>>> import numpy as np
>>> from numpy import linalg as LA
>>> np.set_printoptions(precision=2, suppress=True, linewidth=140, sign=" ")
>>> feats = np.load("out16.npy")
>>> print(feats)
[[-2.2  -0.9   0.2   0.    0.3  -0.9   2.   -0.2 ]
 [ 0.5  -1.   -1.2  -1.8   1.4   0.   -0.9  -0.1 ]
 [-2.3  -1.3  -0.2   0.6  -0.8  -1.1   0.7  -0.7 ]
 [-2.26 -1.29 -0.19  0.6  -0.82 -1.11  0.71 -0.7 ]
 [-0.1   0.2   0.   -2.    1.8  -1.9  -1.5   0.2 ]
 [-0.4   0.6  -0.2  -1.   -1.7   1.5   0.9   1.6 ]]
>>> Uu, s, VT = LA.svd(feats)
>>> print(s)
[ 5.48  4.45  2.75  1.8   1.48  0.03]
>>> other = Uu[:, :5] @ np.diag(s[:5]) @ VT[:5]
>>> print(round(float(LA.norm(feats - other) / LA.norm(feats)), 2))
0.0
>>> print(LA.matrix_rank(feats, rtol=0.05))
5
>>> other = np.array([[0, 1],
...     [1, -2],
...     [2, -2],
...     [3, -2],
...     [-2, 0],
...     [-2, 2],
...     [0, 3],
...     [-3, -1]])
>>> print(feats @ other)
[[  1.3    3.6 ]
 [-11.3    5.9 ]
 [  6.     0.1 ]
 [  6.09   0.11]
 [ -6.2   -5.  ]
 [ -7.2    4.9 ]]
>>> print(LA.matrix_rank(np.vstack([feats, other.T])))
8
>>> print(np.einsum("ik,kj->ij", feats, other))
[[  1.3    3.6 ]
 [-11.3    5.9 ]
 [  6.     0.1 ]
 [  6.09   0.11]
 [ -6.2   -5.  ]
 [ -7.2    4.9 ]]
>>> print(np.einsum("ij,ij->i", feats, feats))
[ 10.63   8.71  10.21  10.07  13.19  10.07]
>>> other @ feats
Traceback (most recent call last):
  File "<python-input-15>", line 1, in <module>
    other @ feats
    ~~~~~~^~~~~~~
ValueError: matmul: Input operand 1 has a mismatch in its core dimension 0, with gufunc signature (n?,k),(k,m?)->(n?,m?) (size 6 is different from 2)
>>> def softmax(z):
...     e = np.exp(z - z.max(axis=-1, keepdims=True))
...     return e / e.sum(axis=-1, keepdims=True)
... 
>>> print(softmax(feats[3]))
[ 0.02  0.04  0.13  0.29  0.07  0.05  0.32  0.08]
>>> print(softmax(feats[3] + -1))
[ 0.02  0.04  0.13  0.29  0.07  0.05  0.32  0.08]
>>> print(np.round(softmax(10 * feats[3]), 2) + 0)
[ 0.    0.    0.    0.25  0.    0.    0.75  0.  ]
>>> S = feats @ feats.T / np.sqrt(8)
>>> print(softmax(S).round(6).argmax(axis=1))
[ 0  1  2  2  4  5]
>>> print(np.round(softmax(S), 2) + 0)
[[ 0.51  0.01  0.24  0.23  0.01  0.01]
 [ 0.01  0.6   0.01  0.01  0.35  0.01]
 [ 0.21  0.    0.39  0.38  0.01  0.01]
 [ 0.21  0.    0.39  0.38  0.01  0.01]
 [ 0.01  0.11  0.    0.    0.88  0.  ]
 [ 0.03  0.01  0.02  0.02  0.    0.92]]
>>> print(softmax(S)[3] @ feats)
[-2.22 -1.19 -0.11  0.44 -0.56 -1.04  0.96 -0.57]
